$ ipython --no-banner

In [1]: import numpy as np

In [2]: import numpy.linalg as la

In [3]: np.set_printoptions(suppress=True, linewidth=100)

In [4]: J = np.load("dump.npy")

In [5]: print(J)
[[ 0  0  1  0  0  0  0]
 [ 0 -1  0  0  0  0  0]
 [-2  1  3  2  0  3 -1]
 [ 1  0  1  0 -3  0  0]]

In [6]: vec = np.array([1, 1, -2, 1, 2, 1, -2])

In [7]: h = np.maximum(J @ vec, 0)

In [8]: print(np.maximum(J @ (3 * vec), 0))
[0 0 0 0]

In [9]: print(np.flatnonzero(h > 1e-9))
[]

In [10]: u, g = J[0], J[1]

In [11]: print(u @ u)
1

In [12]: pr = (u @ g) / (u @ u) * u

In [13]: print(g - pr)
[ 0. -1.  0.  0.  0.  0.  0.]

In [14]: print(np.outer(u, g))
[[ 0  0  0  0  0  0  0]
 [ 0  0  0  0  0  0  0]
 [ 0 -1  0  0  0  0  0]
 [ 0  0  0  0  0  0  0]
 [ 0  0  0  0  0  0  0]
 [ 0  0  0  0  0  0  0]
 [ 0  0  0  0  0  0  0]]

In [15]: print(pr)
[0. 0. 0. 0. 0. 0. 0.]

In [16]: print(la.matrix_rank(np.outer(u, g)))
1

In [17]: A2 = np.array([[2, 2], [-2, 1], [0, -2], [-2, -1], [1, 1], [-1, -2], [0, 0]])

In [18]: print(np.einsum("ij,ij->i", J, J))
[ 1  1 28 11]

In [19]: print(A2.T @ J.T)
[[  0   2 -13  -1]
 [ -2  -1 -17  -3]]

In [20]: print(J @ A2)
[[  0  -2]
 [  2  -1]
 [-13 -17]
 [ -1  -3]]

In [21]: print(np.einsum("ij->j", J))
[-1  0  5  2 -3  3 -1]

In [22]: X = np.loadtxt("a.csv", delimiter=",")

In [23]: print(X)
[[ 1.  1.  1.  1. -1. -1. -1. -1.]
 [ 1. -1.  1. -1. -1.  1. -1.  1.]
 [ 1. -1. -1.  1. -1.  1.  1. -1.]
 [ 1.  1.  1.  1.  1.  1.  1.  1.]
 [ 1.  1. -1. -1.  1.  1. -1. -1.]]

In [24]: rng = np.random.default_rng(58721)

In [25]: A2 = X + rng.integers(-2, 3, (5, 3)) @ rng.integers(-2, 3, (3, 8))

In [26]: print(A2)
[[-3. -3.  3.  3.  3. -5. -1.  1.]
 [-2.  1. -3.  3. -3.  5.  2.  3.]
 [ 4. -3.  3. -3.  1. -3. -2. -3.]
 [ 0. -4.  5.  1.  6. -5.  1.  5.]
 [ 3.  5. -3. -3. -3.  5. -3. -7.]]

In [27]: print(np.round(la.svd(A2 - X, compute_uv=False), 2) + 0)
[17.35 11.79  3.31  0.    0.  ]

In [28]: print(la.matrix_rank(A2 - X, tol=1e-8))
3

In [29]: Uu, s, Vt = la.svd(A2, full_matrices=False)

In [30]: print(np.abs(Uu[:, 0]).round(6).argmax())
3

In [31]: print(np.round(np.sqrt((s ** 2).sum()), 2), round(float(la.norm(A2)), 2))
21.93 21.93

In [32]: print(np.round(np.abs(Vt[0]), 2))
[0.12 0.41 0.4  0.15 0.42 0.54 0.08 0.38]

In [33]: print(s.round(2))
[17.87 11.42  4.5   2.8   1.8 ]

In [34]: print(np.round(s / s[0], 2))
[1.   0.64 0.25 0.16 0.1 ]

In [35]: M = np.array([[6.0, 1.0, 1.0, 1.0, 1.0],
    ...:     [1.0, 6.0, 1.0, 1.0, 1.0],
    ...:     [1.0, 1.0, 6.0, 1.0, 1.0],
    ...:     [1.0, 1.0, 1.0, 6.0, 1.0],
    ...:     [1.0, 1.0, 1.0, 1.0, 6.0]])

In [36]: # symmetric

In [37]: Lm = la.cholesky(M)

In [38]: print(Lm.round(2))
[[2.45 0.   0.   0.   0.  ]
 [0.41 2.42 0.   0.   0.  ]
 [0.41 0.35 2.39 0.   0.  ]
 [0.41 0.35 0.3  2.37 0.  ]
 [0.41 0.35 0.3  0.26 2.36]]

In [39]: A = np.load("run16.npy")

In [40]: print(A)
[[3 2 3 2]
 [3 1 3 1]
 [3 2 3 2]
 [3 1 3 1]]

In [41]: # looks like rank 2

In [42]: vec = np.array([0, 0, 3, 3])

In [43]: print(A @ np.ones(4))
[10.  8. 10.  8.]

In [44]: print((A @ vec).argmax())
0

In [45]: print(A * vec)
[[0 0 9 6]
 [0 0 9 3]
 [0 0 9 6]
 [0 0 9 3]]

In [46]: print(A @ (2 * vec))
[30 24 30 24]

In [47]: print(la.norm(A @ vec) <= la.norm(A, 2) * la.norm(vec) + 1e-9)
True

In [48]: print(A @ np.eye(4)[2])
[3. 3. 3. 3.]

In [49]: F = np.loadtxt("mat.csv", delimiter=",")

In [50]: print(F)
[[3. 0. 0. 0. 2. 0. 0. 2. 2.]
 [0. 3. 2. 2. 0. 2. 2. 0. 0.]
 [0. 2. 3. 2. 0. 2. 2. 0. 0.]
 [0. 2. 2. 3. 0. 2. 2. 0. 0.]
 [2. 0. 0. 0. 3. 0. 0. 2. 2.]
 [0. 2. 2. 2. 0. 3. 2. 0. 0.]
 [0. 2. 2. 2. 0. 2. 3. 0. 0.]
 [2. 0. 0. 0. 2. 0. 0. 3. 2.]
 [2. 0. 0. 0. 2. 0. 0. 2. 3.]]

In [51]: ev, evecs = la.eigh(F)

In [52]: print(np.round(evecs.T @ F @ evecs, 2) + 0)
[[ 1.  0.  0.  0.  0.  0.  0.  0.  0.]
 [ 0.  1.  0.  0.  0.  0.  0.  0.  0.]
 [ 0.  0.  1.  0.  0.  0.  0.  0.  0.]
 [ 0.  0.  0.  1.  0.  0.  0.  0.  0.]
 [ 0.  0.  0.  0.  1.  0.  0.  0.  0.]
 [ 0.  0.  0.  0.  0.  1.  0.  0.  0.]
 [ 0.  0.  0.  0.  0.  0.  1.  0.  0.]
 [ 0.  0.  0.  0.  0.  0.  0.  9.  0.]
 [ 0.  0.  0.  0.  0.  0.  0.  0. 11.]]

In [53]: print(np.unique(ev.round(6) + 0, return_counts=True)[1])
[7 1 1]

In [54]: print(np.round(evecs @ np.diag(ev) @ evecs.T, 2) + 0)
[[3. 0. 0. 0. 2. 0. 0. 2. 2.]
 [0. 3. 2. 2. 0. 2. 2. 0. 0.]
 [0. 2. 3. 2. 0. 2. 2. 0. 0.]
 [0. 2. 2. 3. 0. 2. 2. 0. 0.]
 [2. 0. 0. 0. 3. 0. 0. 2. 2.]
 [0. 2. 2. 2. 0. 3. 2. 0. 0.]
 [0. 2. 2. 2. 0. 2. 3. 0. 0.]
 [2. 0. 0. 0. 2. 0. 0. 3. 2.]
 [2. 0. 0. 0. 2. 0. 0. 2. 3.]]

In [55]: print(ev.sum(), np.trace(F))
27.0 27.0

In [56]: print(np.round(np.abs(evecs[:, -1]), 2) + 0)
[0.   0.45 0.45 0.45 0.   0.45 0.45 0.   0.  ]

In [57]: print(ev.round(2))
[ 1.  1.  1.  1.  1.  1.  1.  9. 11.]

In [58]: vec = np.array([-5, 6, 1, 8, 6, 4, -5, -3, 5])

In [59]: y = F @ vec

In [60]: c, lr = np.zeros(9), 1 / la.norm(F, 2) ** 2

In [61]: for i in range(250):
    ...:     c -= lr * F.T @ (F @ c - y)
    ...:     if i % 50 == 0: print(i, round(la.norm(F @ c - y), 2))
    ...: 
0 14.57
50 9.16
100 6.05
150 3.99
200 2.64

In [62]: print(c.round(2))
[-4.28  5.6   1.23  7.35  5.34  3.85 -4.02 -2.53  4.47]

In [63]: Lm = la.cholesky(F)

In [64]: print(np.round(Lm @ Lm.T, 2))
[[3. 0. 0. 0. 2. 0. 0. 2. 2.]
 [0. 3. 2. 2. 0. 2. 2. 0. 0.]
 [0. 2. 3. 2. 0. 2. 2. 0. 0.]
 [0. 2. 2. 3. 0. 2. 2. 0. 0.]
 [2. 0. 0. 0. 3. 0. 0. 2. 2.]
 [0. 2. 2. 2. 0. 3. 2. 0. 0.]
 [0. 2. 2. 2. 0. 2. 3. 0. 0.]
 [2. 0. 0. 0. 2. 0. 0. 3. 2.]
 [2. 0. 0. 0. 2. 0. 0. 2. 3.]]

In [65]: print(round(np.prod(np.diag(Lm)) ** 2, 2), np.round(la.det(F), 2))
99.0 99.0

In [66]: print(np.round(np.diag(Lm) ** 2, 2))
[3.   3.   1.67 1.4  1.67 1.29 1.22 1.4  1.29]

In [67]: print(Lm.round(2))
[[1.73 0.   0.   0.   0.   0.   0.   0.   0.  ]
 [0.   1.73 0.   0.   0.   0.   0.   0.   0.  ]
 [0.   1.15 1.29 0.   0.   0.   0.   0.   0.  ]
 [0.   1.15 0.52 1.18 0.   0.   0.   0.   0.  ]
 [1.15 0.   0.   0.   1.29 0.   0.   0.   0.  ]
 [0.   1.15 0.52 0.34 0.   1.13 0.   0.   0.  ]
 [0.   1.15 0.52 0.34 0.   0.25 1.11 0.   0.  ]
 [1.15 0.   0.   0.   0.52 0.   0.   1.18 0.  ]
 [1.15 0.   0.   0.   0.52 0.   0.   0.34 1.13]]

In [68]: data = np.load("block19.npy")

In [69]: print(data)
[[-12.   4.  -3.   3.]
 [  0.  -2.   0.   0.]
 [ 12.  -4.   3.  -3.]
 [-48.  22. -12.  12.]]

In [70]: # rows and columns are dependent

In [71]: T = np.stack([X, 3 * X, X[::-1]])

In [72]: print(la.matrix_rank(T))
[5 5 5]

In [73]: print(np.einsum("bij,cij->bc", T, T))
[[ 40. 120.   8.]
 [120. 360.  24.]
 [  8.  24.  40.]]

In [74]: print(la.matrix_rank(T.reshape(3, -1)))
2

In [75]: print(T.shape)
(3, 5, 8)

In [76]: W1 = np.array([[-2, 1, -2], [0, 2, 1], [-2, -1, 0], [1, 1, 1]])

In [77]: c = np.array([2, -2, 1])

In [78]: H = np.maximum(data @ W1 + c, 0)

In [79]: print((H > 0).astype(int))
[[1 0 1]
 [1 0 0]
 [0 0 0]
 [1 1 1]]

In [80]: print(H)
[[ 35.   0.  32.]
 [  2.   0.   0.]
 [  0.   0.   0.]
 [134.  18. 131.]]

In [81]: Z = np.array([[9, 9], [9, 5], [5, 7]])

In [82]: print(W1 @ Z)
[[-19 -27]
 [ 23  17]
 [-27 -23]
 [ 23  21]]

In [83]: print((H @ Z).round(6).argmax(axis=1))
[1 0 0 1]

In [84]: print(H @ Z)
[[ 475.  539.]
 [  18.   18.]
 [   0.    0.]
 [2023. 2213.]]

In [85]: A2 = np.c_[H[:, :1] @ np.array([[2]]), np.array([-4, 0, 4, 2])]

In [86]: print(A2)
[[ 70.  -4.]
 [  4.   0.]
 [  0.   4.]
 [268.   2.]]

In [87]: print(la.matrix_rank(A2))
2

In [88]: print(np.round(la.lstsq(H, A2[:, 0])[0], 2) + 0)
[2. 0. 0.]

In [89]: ang = np.sort(rng.uniform(-2, 2, 12))

In [90]: feats = np.c_[ang, ang ** 2, ang ** 3] @ np.array([[2, 1, 3], [1, 0, 2], [0, 2, 0]])

In [91]: print(feats.round(2))
[[ -0.44 -12.38   0.86]
 [ -0.47 -11.99   0.78]
 [ -0.89  -5.97  -0.47]
 [ -0.99  -2.24  -1.09]
 [ -0.89  -1.26  -1.11]
 [ -0.52  -0.37  -0.73]
 [ -0.26  -0.14  -0.38]
 [  0.57   0.29   0.89]
 [  0.64   0.33   1.01]
 [  1.56   1.03   2.52]
 [  1.91   1.4    3.11]
 [  4.43   6.04   7.53]]

In [92]: cen = feats - feats.mean(axis=0)

In [93]: Uu, s, Vt = la.svd(cen, full_matrices=False)

In [94]: print((np.sign(Uu[:, 0]) == np.sign(Uu[0, 0])).astype(int))
[1 1 1 1 1 0 0 0 0 0 0 0]

In [95]: print(la.matrix_rank(cen))
3

In [96]: print(np.round(np.abs(Vt[-1]), 2))
[0.87 0.06 0.49]

In [97]: print(s.round(2))
[18.89  7.88  0.33]

In [98]: T = np.stack([feats, -2 * feats, feats[::-1]])

In [99]: print(la.matrix_rank(T.reshape(3, -1)))
2

In [100]: print(la.matrix_rank(T))
[3 3 3]

In [101]: print((T @ feats.T).shape)
(3, 12, 12)

In [102]: C2 = np.cov(feats, rowvar=False)

In [103]: print(C2.round(2))
[[ 2.54  5.57  3.78]
 [ 5.57 29.62  6.11]
 [ 3.78  6.11  5.93]]

In [104]: print(np.argsort(-feats.std(axis=0).round(6), kind="stable"))
[1 2 0]

In [105]: print(C2.shape)
(3, 3)

In [106]: print(np.round(feats.std(axis=0), 2))
[1.53 5.21 2.33]

In [107]: print(np.round(np.median(feats, axis=0), 2))
[-0.35 -0.25  0.82]

In [108]: print(np.round(la.eigvalsh(C2)[::-1], 2))
[32.44  5.64  0.01]

In [109]: m1 = np.load("arr.npy")

In [110]: print(m1.round(2))
[[  7.78  -9.76 -15.48   0.    -5.72 -11.56]
 [  7.29  -9.23 -14.32   0.    -5.11 -10.61]
 [  5.34  -7.2   -9.98   0.    -2.93  -7.06]
 [  5.13  -6.98  -9.54   0.    -2.72  -6.7 ]
 [  4.18  -6.04  -7.6    0.    -1.85  -5.16]
 [  3.77  -5.64  -6.78   0.    -1.51  -4.52]
 [  2.51  -4.45  -4.47   0.    -0.65  -2.76]
 [  2.18  -4.13  -3.89   0.    -0.46  -2.33]
 [  2.15  -4.1   -3.84   0.    -0.45  -2.3 ]
 [  1.85  -3.82  -3.34   0.    -0.3   -1.94]
 [  1.51  -3.49  -2.78   0.    -0.16  -1.54]
 [  1.16  -3.16  -2.25   0.    -0.04  -1.17]
 [  0.18  -2.1   -0.84   0.     0.09  -0.28]
 [  0.03  -1.89  -0.63   0.     0.08  -0.17]
 [ -0.01  -1.84  -0.58   0.     0.07  -0.14]
 [ -0.32  -1.11  -0.13   0.    -0.05   0.03]
 [  0.56   0.69   0.02   0.     0.37   0.06]
 [  1.67   1.8    0.23   0.     1.42   0.46]
 [  2.28   2.38   0.43   0.     2.12   0.79]
 [  2.59   2.67   0.56   0.     2.5    0.99]
 [  2.87   2.93   0.68   0.     2.85   1.17]
 [  2.97   3.02   0.73   0.     2.98   1.24]
 [  3.24   3.29   0.87   0.     3.36   1.45]
 [  3.38   3.42   0.95   0.     3.54   1.55]
 [  3.49   3.52   1.01   0.     3.7    1.64]
 [  3.93   3.95   1.27   0.     4.34   2.01]
 [  6.98   7.04   3.7    0.     9.46   5.21]
 [  7.68   7.79   4.4    0.    10.77   6.09]
 [ 13.6   14.83  12.09   0.    23.86  15.4 ]
 [ 13.61  14.85  12.11   0.    23.9   15.44]
 [ 13.75  15.02  12.32   0.    24.23  15.68]
 [ 14.14  15.53  12.94   0.    25.22  16.41]]

In [111]: # rows and columns are dependent

In [112]: Uu, s, Vt = la.svd(m1)

In [113]: evecs = Vt[:(s > 1e-8).sum()]

In [114]: vec = m1[27] + -3 * m1[15] + rng.integers(2) * np.eye(6)[1]

In [115]: print(vec.round(2))
[ 8.63 12.11  4.79  0.   10.92  6.  ]

In [116]: print(np.round(evecs.T @ evecs, 2))
[[ 0.66  0.12 -0.3   0.    0.34 -0.09]
 [ 0.12  0.95  0.15  0.   -0.09 -0.04]
 [-0.3   0.15  0.45  0.    0.14  0.34]
 [ 0.    0.    0.    0.    0.    0.  ]
 [ 0.34 -0.09  0.14  0.    0.58  0.32]
 [-0.09 -0.04  0.34  0.    0.32  0.36]]

In [117]: print(np.round(np.diag(evecs.T @ evecs), 2))
[0.66 0.95 0.45 0.   0.58 0.36]
